% python3 -q
>>> import numpy as np
>>> np.set_printoptions(precision=2, suppress=True, linewidth=120, sign=" ")
>>> W0 = np.diag(np.array([0, 1, 2, 1, 4, 1, 4, 1, 3, 3, 5])) + 3 * np.eye(11, k=1) + 3 * np.eye(11, k=-1)
>>> W0
array([[ 0.,  3.,  0.,  0.,  0.,  0.,  0.,  0.,  0.,  0.,  0.],
       [ 3.,  1.,  3.,  0.,  0.,  0.,  0.,  0.,  0.,  0.,  0.],
       [ 0.,  3.,  2.,  3.,  0.,  0.,  0.,  0.,  0.,  0.,  0.],
       [ 0.,  0.,  3.,  1.,  3.,  0.,  0.,  0.,  0.,  0.,  0.],
       [ 0.,  0.,  0.,  3.,  4.,  3.,  0.,  0.,  0.,  0.,  0.],
       [ 0.,  0.,  0.,  0.,  3.,  1.,  3.,  0.,  0.,  0.,  0.],
       [ 0.,  0.,  0.,  0.,  0.,  3.,  4.,  3.,  0.,  0.,  0.],
       [ 0.,  0.,  0.,  0.,  0.,  0.,  3.,  1.,  3.,  0.,  0.],
       [ 0.,  0.,  0.,  0.,  0.,  0.,  0.,  3.,  3.,  3.,  0.],
       [ 0.,  0.,  0.,  0.,  0.,  0.,  0.,  0.,  3.,  3.,  3.],
       [ 0.,  0.,  0.,  0.,  0.,  0.,  0.,  0.,  0.,  3.,  5.]])
>>> # symmetric, so the eigenvalues are real
>>> w, vecs = np.linalg.eigh(W0)
>>> x = np.array([1, 0, -1, -2, -2, 1, 1, -1, -2, -2, 0])
>>> print(np.abs(W0).sum(axis=1).max(), round(float(np.abs(w).max()), 2))
10.0 8.48
>>> np.linalg.eigvalsh(W0[1:, 1:])
array([-3.62, -2.95, -1.57,  0.08,  0.96,  4.11,  5.05,  6.59,  7.88,  8.48])
>>> m1 = np.load("test18.npy")
>>> m1
array([[-4, -2,  4,  2,  3, -5,  2, -1,  1,  2,  4,  0],
       [-4, -2,  4,  2,  3, -5,  2, -1,  1,  2,  4,  0],
       [ 2,  4, 10,  8,  9,  1,  8,  5,  7,  8, 10,  6],
       [-3, -1,  5,  3,  4, -4,  3,  0,  2,  3,  5,  1],
       [ 1,  3,  9,  7,  8,  0,  7,  4,  6,  7,  9,  5],
       [-2,  0,  6,  4,  5, -3,  4,  1,  3,  4,  6,  2],
       [-8, -6,  0, -2, -1, -9, -2, -5, -3, -2,  0, -4],
       [-5, -3,  3,  1,  2, -6,  1, -2,  0,  1,  3, -1]])
>>> # rows 0 and 1 are equal
>>> Uu, sigma, Vh = np.linalg.svd(m1, full_matrices=False)
>>> np.round(Vh @ Vh.T, 2) + 0
array([[ 1.,  0.,  0.,  0.,  0.,  0.,  0.,  0.],
       [ 0.,  1.,  0.,  0.,  0.,  0.,  0.,  0.],
       [ 0.,  0.,  1.,  0.,  0.,  0.,  0.,  0.],
       [ 0.,  0.,  0.,  1.,  0.,  0.,  0.,  0.],
       [ 0.,  0.,  0.,  0.,  1.,  0.,  0.,  0.],
       [ 0.,  0.,  0.,  0.,  0.,  1.,  0.,  0.],
       [ 0.,  0.,  0.,  0.,  0.,  0.,  1.,  0.],
       [ 0.,  0.,  0.,  0.,  0.,  0.,  0.,  1.]])
>>> np.round(sigma / sigma[0], 2) + 0
array([ 1.  ,  0.58,  0.  ,  0.  ,  0.  ,  0.  ,  0.  ,  0.  ])
>>> np.cumsum(sigma ** 2) / np.sum(sigma ** 2)
array([ 0.75,  1.  ,  1.  ,  1.  ,  1.  ,  1.  ,  1.  ,  1.  ])
>>> Uu.shape, sigma.shape, Vh.shape
((8, 8), (8,), (8, 12))
>>> print(np.abs(Vh[0]))
[ 0.02  0.1   0.44  0.32  0.38  0.07  0.32  0.15  0.27  0.32  0.44  0.21]
>>> np.allclose(Uu * sigma @ Vh, m1)
True
>>> sigma.round(2) + 0
array([ 37.8 ,  21.79,   0.  ,   0.  ,   0.  ,   0.  ,   0.  ,   0.  ])
>>> def softmax(z):
...     e = np.exp(z - z.max(axis=-1, keepdims=True))
...     return e / e.sum(axis=-1, keepdims=True)
... 
>>> np.round(softmax(m1[1]), 2) + 0
array([ 0.  ,  0.  ,  0.35,  0.05,  0.13,  0.  ,  0.05,  0.  ,  0.02,  0.05,  0.35,  0.01])
>>> att = m1 @ m1.T / np.sqrt(12)
>>> softmax(att)[1] @ m1
array([ 1.85,  3.85,  9.85,  7.85,  8.85,  0.85,  7.85,  4.85,  6.85,  7.85,  9.85,  5.85])
>>> print(softmax(att).round(6).argmax(axis=1))
[ 2  2  2  2  2  2  6  6]
>>> np.round(softmax(att + np.triu(np.full(att.shape, -np.inf), 1)), 2) + 0
array([[ 1.  ,  0.  ,  0.  ,  0.  ,  0.  ,  0.  ,  0.  ,  0.  ],
       [ 0.5 ,  0.5 ,  0.  ,  0.  ,  0.  ,  0.  ,  0.  ,  0.  ],
       [ 0.  ,  0.  ,  1.  ,  0.  ,  0.  ,  0.  ,  0.  ,  0.  ],
       [ 0.  ,  0.  ,  1.  ,  0.  ,  0.  ,  0.  ,  0.  ,  0.  ],
       [ 0.  ,  0.  ,  1.  ,  0.  ,  0.  ,  0.  ,  0.  ,  0.  ],
       [ 0.  ,  0.  ,  1.  ,  0.  ,  0.  ,  0.  ,  0.  ,  0.  ],
       [ 0.  ,  0.  ,  0.  ,  0.  ,  0.  ,  0.  ,  1.  ,  0.  ],
       [ 0.  ,  0.  ,  0.  ,  0.  ,  0.  ,  0.  ,  0.99,  0.01]])
>>> M2 = m1[0, 0] * m1[1:] - np.outer(m1[1:, 0], m1[0])
>>> M2
array([[  0,   0,   0,   0,   0,   0,   0,   0,   0,   0,   0,   0],
       [  0, -12, -48, -36, -42,   6, -36, -18, -30, -36, -48, -24],
       [  0,  -2,  -8,  -6,  -7,   1,  -6,  -3,  -5,  -6,  -8,  -4],
       [  0, -10, -40, -30, -35,   5, -30, -15, -25, -30, -40, -20],
       [  0,  -4, -16, -12, -14,   2, -12,  -6, -10, -12, -16,  -8],
       [  0,   8,  32,  24,  28,  -4,  24,  12,  20,  24,  32,  16],
       [  0,   2,   8,   6,   7,  -1,   6,   3,   5,   6,   8,   4]])
>>> np.linalg.matrix_rank(M2), np.linalg.matrix_rank(m1)
(np.int64(1), np.int64(2))
>>> J = np.load("run13.npy")
>>> J
array([[-4., -3.,  0.,  0.],
       [-3., -3., -3.,  0.],
       [ 0., -3., -5., -3.],
       [ 0.,  0., -3., -1.]])
>>> print(np.all(np.linalg.eigvalsh(J) > 0))
False
>>> np.round(np.linalg.eigvalsh(J).min(), 2)
np.float64(-8.63)
>>> [round(float(np.linalg.det(J[:i, :i])), 2) + 0 for i in range(1, 5)]
[-4.0, 3.0, 21.0, -48.0]
>>> K = np.load("w.npy")
>>> K
array([[ 0,  0, -1,  2, -2,  0,  0,  0,  0,  0],
       [ 0,  0,  0, -3, -2,  0, -1, -2,  0,  0],
       [ 0,  0,  3,  0, -3,  0,  1,  0,  0,  0],
       [ 0,  0, -2,  0,  0,  0,  0, -2,  0,  0],
       [-3, -2,  0,  0,  0,  0,  0, -1,  0,  0],
       [ 2,  0,  0,  0,  0,  2,  0,  0,  0, -2],
       [ 0,  0,  0,  0,  0,  1,  3, -1,  0,  0],
       [ 3,  0,  0,  0,  0,  0,  0,  0,  0,  0]])
>>> print(np.allclose(J @ J.T, J.T @ J))
True
>>> np.round(np.linalg.det(J), 2)
np.float64(-48.0)
>>> (J + J.T) / 2
array([[-4., -3.,  0.,  0.],
       [-3., -3., -3.,  0.],
       [ 0., -3., -5., -3.],
       [ 0.,  0., -3., -1.]])
>>> np.sort(np.abs(np.linalg.eigvals(J)))
array([ 0.68,  1.56,  5.26,  8.63])
>>> print(np.allclose(J, J.T))
True
>>> print(K.reshape(2, -1))
[[ 0  0 -1  2 -2  0  0  0  0  0  0  0  0 -3 -2  0 -1 -2  0  0  0  0  3  0 -3  0  1  0  0  0  0  0 -2  0  0  0  0 -2  0
   0]
 [-3 -2  0  0  0  0  0 -1  0  0  2  0  0  0  0  2  0  0  0 -2  0  0  0  0  0  1  3 -1  0  0  3  0  0  0  0  0  0  0  0
   0]]
>>> t3 = K.reshape(8, 2, -1)
>>> print(np.einsum("ihd,ihd->ih", t3, t3))
[[  9   0]
 [ 13   5]
 [ 18   1]
 [  4   4]
 [ 13   1]
 [  4   8]
 [  0  11]
 [  9   0]]
>>> t3[:, 0]
array([[ 0,  0, -1,  2, -2],
       [ 0,  0,  0, -3, -2],
       [ 0,  0,  3,  0, -3],
       [ 0,  0, -2,  0,  0],
       [-3, -2,  0,  0,  0],
       [ 2,  0,  0,  0,  0],
       [ 0,  0,  0,  0,  0],
       [ 3,  0,  0,  0,  0]])
>>> print(t3.transpose(1, 0, 2))
[[[ 0  0 -1  2 -2]
  [ 0  0  0 -3 -2]
  [ 0  0  3  0 -3]
  [ 0  0 -2  0  0]
  [-3 -2  0  0  0]
  [ 2  0  0  0  0]
  [ 0  0  0  0  0]
  [ 3  0  0  0  0]]

 [[ 0  0  0  0  0]
  [ 0 -1 -2  0  0]
  [ 0  1  0  0  0]
  [ 0  0 -2  0  0]
  [ 0  0 -1  0  0]
  [ 2  0  0  0 -2]
  [ 1  3 -1  0  0]
  [ 0  0  0  0  0]]]
>>> t3.shape
(8, 2, 5)
>>> np.einsum("ihd,jhd->hij", t3, t3).shape
(2, 8, 8)
>>> softmax(K).sum(axis=1)
array([ 1.,  1.,  1.,  1.,  1.,  1.,  1.,  1.])
>>> np.round(softmax(10 * K[3]), 2) + 0
array([ 0.12,  0.12,  0.  ,  0.12,  0.12,  0.12,  0.12,  0.  ,  0.12,  0.12])
>>> att = K @ K.T / np.sqrt(10)
>>> softmax(att)[3] @ K
array([-0.03, -0.16, -1.11, -0.29, -0.47,  0.16,  0.09, -1.5 ,  0.  , -0.08])
>>> print(np.round(softmax(att + np.triu(np.full(att.shape, -np.inf), 1)), 2) + 0)
[[ 1.    0.    0.    0.    0.    0.    0.    0.  ]
 [ 0.    1.    0.    0.    0.    0.    0.    0.  ]
 [ 0.01  0.01  0.98  0.    0.    0.    0.    0.  ]
 [ 0.1   0.2   0.01  0.69  0.    0.    0.    0.  ]
 [ 0.01  0.02  0.01  0.02  0.94  0.    0.    0.  ]
 [ 0.02  0.02  0.02  0.02  0.    0.91  0.    0.  ]
 [ 0.02  0.02  0.06  0.04  0.03  0.04  0.77  0.  ]
 [ 0.03  0.03  0.03  0.03  0.    0.23  0.03  0.59]]
>>> round(np.linalg.norm(K[7], 1), 2), np.round(np.linalg.norm(K[7], np.inf), 2)
(np.float64(3.0), np.float64(3.0))
>>> round(float(np.linalg.norm(K) ** 2 / np.linalg.norm(K, 2) ** 2), 2)
3.78
>>> np.linalg.norm(K, axis=1).argmax()
np.int64(2)
>>> np.round(np.linalg.norm(K[7] - K[3]), 2)
np.float64(4.12)
>>> print(K[7] @ K[3])
0
>>> round(np.linalg.norm(K, 2), 2)
np.float64(5.14)
>>> K @ K
Traceback (most recent call last):
  File "<python-input-59>", line 1, in <module>
    K @ K
    ~~^~~
ValueError: matmul: Input operand 1 has a mismatch in its core dimension 0, with gufunc signature (n?,k),(k,m?)->(n?,m?) (size 8 is different from 10)
>>> G = K.T @ K
>>> np.allclose(G, G.T)
True
>>> G
array([[22,  6,  0,  0,  0,  4,  0,  3,  0, -4],
       [ 6,  4,  0,  0,  0,  0,  0,  2,  0,  0],
       [ 0,  0, 14, -2, -7,  0,  3,  4,  0,  0],
       [ 0,  0, -2, 13,  2,  0,  3,  6,  0,  0],
       [ 0,  0, -7,  2, 17,  0, -1,  4,  0,  0],
       [ 4,  0,  0,  0,  0,  5,  3, -1,  0, -4],
       [ 0,  0,  3,  3, -1,  3, 11, -1,  0,  0],
       [ 3,  2,  4,  6,  4, -1, -1, 10,  0,  0],
       [ 0,  0,  0,  0,  0,  0,  0,  0,  0,  0],
       [-4,  0,  0,  0,  0, -4,  0,  0,  0,  4]])
>>> (K @ K.T).shape
(8, 8)
>>> np.linalg.svd(K, compute_uv=False) ** 2
array([ 26.43,  24.01,  18.34,  13.08,   9.87,   6.07,   1.87,   0.34])
>>> np.round(np.linalg.eigvalsh(G)[::-1], 2) + 0
array([ 26.43,  24.01,  18.34,  13.08,   9.87,   6.07,   1.87,   0.34,   0.  ,   0.  ])
